$ python -q
>>> import numpy as np
>>> np.set_printoptions(precision=3, suppress=True, linewidth=200)
>>> F = np.load("run17.npy")
>>> print(F)
[[-0.528  2.65   0.454 -0.361  0.812 -0.186  1.089 -0.401  0.624  0.453  0.264]
 [-0.7   -0.4   -0.1    0.8   -0.9    0.9    0.9   -0.2    0.9    0.7   -1.   ]
 [ 1.8    0.3    2.     1.6   -0.7   -1.7   -0.5    0.3    1.1   -0.3   -1.4  ]
 [-1.    -0.3    0.8   -0.4    0.6    0.5    0.6    0.6   -0.4    1.    -0.4  ]
 [-0.2    2.3    0.1   -0.7    0.5   -0.3    0.8   -0.3    0.8    0.3    0.2  ]
 [-0.7   -1.8    1.     2.1   -0.6   -1.    -0.8    1.1   -1.4    2.    -1.1  ]
 [-0.9   -0.2   -0.3    0.5    1.3   -0.8    1.     0.2    0.8   -1.    -1.2  ]
 [-0.6   -0.6    1.2    0.6    0.4   -1.    -0.9   -1.5   -0.4   -0.8    0.2  ]
 [-2.9   -1.2    0.6    1.2    1.     0.5   -1.1    0.8    1.1   -0.2    0.3  ]]
>>> C2 = F.T @ F
>>> print(np.round(np.trace(C2), 3), round(float((F ** 2).sum()), 3))
96.323 96.323
>>> print(np.linalg.matrix_rank(C2))
9
>>> print((F @ F.T).shape)
(9, 9)
>>> print(np.linalg.svd(F, compute_uv=False) ** 2)
[33.491 20.293 15.934 10.828  7.064  4.175  2.935  1.495  0.107]
>>> rng = np.random.default_rng(701283)
>>> Y = F + rng.integers(-2, 3, (9, 8)) @ rng.integers(-2, 3, (8, 11))
>>> print(Y)
[[  1.472  -0.35    0.454   8.639  -8.188   6.814   5.089   5.599  -7.376   3.453   6.264]
 [ 11.3    -0.4    -2.1     8.8    -3.9     4.9    -4.1   -17.2     2.9    -4.3    10.   ]
 [ -6.2   -10.7     7.      5.6    -5.7     4.3     6.5     8.3    -5.9    -1.3     3.6  ]
 [ -8.      4.7     4.8   -11.4    -0.4    -8.5     0.6     4.6     4.6     8.     -6.4  ]
 [  5.8     3.3    -5.9     7.3     5.5     2.7    -4.2   -15.3     0.8    -3.7     9.2  ]
 [ -3.7    -3.8     3.      0.1     3.4    -4.      1.2     2.1    -0.4     2.     -0.1  ]
 [ -4.9     0.8    -4.3     6.5     9.3     3.2     9.      7.2    -5.2     4.      3.8  ]
 [  7.4    -0.6    -3.8     8.6    -0.6     6.     -1.9    -7.5    -3.4    -4.8     5.2  ]
 [-14.9    -3.2    -3.4     5.2     3.     -5.5    -1.1    12.8    -9.9     7.8     0.3  ]]
>>> print(np.abs(Y - F).sum(axis=1))
[57. 69. 67. 59. 62. 21. 58. 48. 61.]
>>> C2 = Y.T @ Y
>>> print(np.allclose(C2, C2.T))
True
>>> print(round(np.trace(C2), 3), round(float((Y ** 2).sum()), 3))
3849.395 3849.395
>>> print((Y @ Y.T).shape)
(9, 9)
>>> print(np.round(np.linalg.eigvalsh(C2)[::-1], 3) + 0)
[2025.582 1037.894  410.521  153.757  123.1     82.696   10.988    3.761    1.097    0.       0.   ]
>>> print(np.linalg.matrix_rank(C2))
9
>>> T = np.stack([F, 5 * F, F[::-1]])
>>> print(T.shape)
(3, 9, 11)
>>> print(np.linalg.norm(T, axis=(1, 2)))
[ 9.814 49.072  9.814]
>>> print(np.linalg.matrix_rank(T))
[9 9 9]
>>> u = np.array([5, 5, 0])
>>> print(np.polyval(u, F[7]))
[-1.2  -1.2  13.2   4.8   2.8   0.   -0.45  3.75 -1.2  -0.8   1.2 ]
>>> print(np.convolve(F[7], u))
[ -3.   -6.    3.    9.    5.   -3.   -9.5 -12.   -9.5  -6.   -3.    1.    0. ]
>>> M = np.loadtxt("out17.csv", delimiter=",")
>>> print(M)
[[0.25  0.    0.    0.25  0.    0.25  0.    0.    0.    0.    0.25 ]
 [0.333 0.333 0.    0.    0.    0.    0.    0.333 0.    0.    0.   ]
 [0.    0.    0.333 0.    0.333 0.    0.    0.    0.    0.333 0.   ]
 [0.    0.    0.2   0.2   0.    0.    0.2   0.2   0.    0.2   0.   ]
 [0.2   0.    0.2   0.2   0.2   0.    0.2   0.    0.    0.    0.   ]
 [0.111 0.111 0.111 0.111 0.111 0.111 0.111 0.111 0.    0.    0.111]
 [0.    0.    0.333 0.    0.    0.    0.667 0.    0.    0.    0.   ]
 [0.    0.    0.    0.    0.5   0.    0.    0.5   0.    0.    0.   ]
 [0.    0.    0.    0.25  0.25  0.25  0.    0.    0.25  0.    0.   ]
 [0.    0.    0.    0.    0.    0.    0.    0.    0.    1.    0.   ]
 [0.25  0.    0.    0.    0.    0.    0.25  0.    0.25  0.    0.25 ]]
>>> def softmax(z):
...     e = np.exp(z - z.max(axis=-1, keepdims=True))
...     return e / e.sum(axis=-1, keepdims=True)
... 
>>> print(softmax(M).sum(axis=1))
[1. 1. 1. 1. 1. 1. 1. 1. 1. 1. 1.]
>>> print(softmax(M[7]))
[0.081 0.081 0.081 0.081 0.134 0.081 0.081 0.134 0.081 0.081 0.081]
>>> S = M @ M.T / np.sqrt(11)
>>> print(softmax(S).round(6).argmax(axis=1))
[ 0  1  2  3  4  0  6  7  8  9 10]
>>> print(softmax(S)[7] @ M)
[0.103 0.041 0.106 0.091 0.133 0.055 0.127 0.11  0.045 0.137 0.054]
>>> print(softmax(S))
[[0.096 0.091 0.089 0.09  0.092 0.092 0.089 0.089 0.092 0.089 0.092]
 [0.091 0.098 0.089 0.09  0.09  0.092 0.089 0.093 0.089 0.089 0.091]
 [0.088 0.088 0.097 0.091 0.091 0.089 0.09  0.092 0.09  0.097 0.088]
 [0.089 0.09  0.091 0.093 0.091 0.09  0.093 0.09  0.089 0.093 0.089]
 [0.091 0.09  0.091 0.091 0.093 0.091 0.093 0.091 0.091 0.088 0.091]
 [0.091 0.091 0.09  0.091 0.091 0.091 0.091 0.091 0.091 0.088 0.091]
 [0.088 0.088 0.09  0.093 0.093 0.09  0.103 0.088 0.088 0.088 0.092]
 [0.088 0.092 0.092 0.09  0.09  0.091 0.088 0.102 0.091 0.088 0.088]
 [0.092 0.089 0.091 0.09  0.091 0.091 0.089 0.092 0.096 0.089 0.09 ]
 [0.087 0.087 0.096 0.092 0.087 0.087 0.087 0.087 0.087 0.117 0.087]
 [0.092 0.091 0.089 0.09  0.091 0.091 0.093 0.089 0.09  0.089 0.096]]
>>> vec = np.array([-2, -1, 0, -1, -1, -3, -3, -1, 1, -3, 3])
>>> h = np.maximum(M @ vec, 0)
>>> print(np.maximum(M @ (3 * vec), 0))
[0. 0. 0. 0. 0. 0. 0. 0. 0. 0. 0.]
>>> print(np.flatnonzero(h > 1e-9))
[]
>>> print(np.maximum(M @ vec, 0) - np.maximum(-M @ vec, 0))
[-0.75  -1.333 -1.333 -1.6   -1.4   -1.    -2.    -1.    -1.    -3.    -0.25 ]
>>> print(np.tanh(M @ vec))
[-0.635 -0.87  -0.87  -0.922 -0.885 -0.762 -0.964 -0.762 -0.762 -0.995 -0.245]
>>> print(h)
[0. 0. 0. 0. 0. 0. 0. 0. 0. 0. 0.]
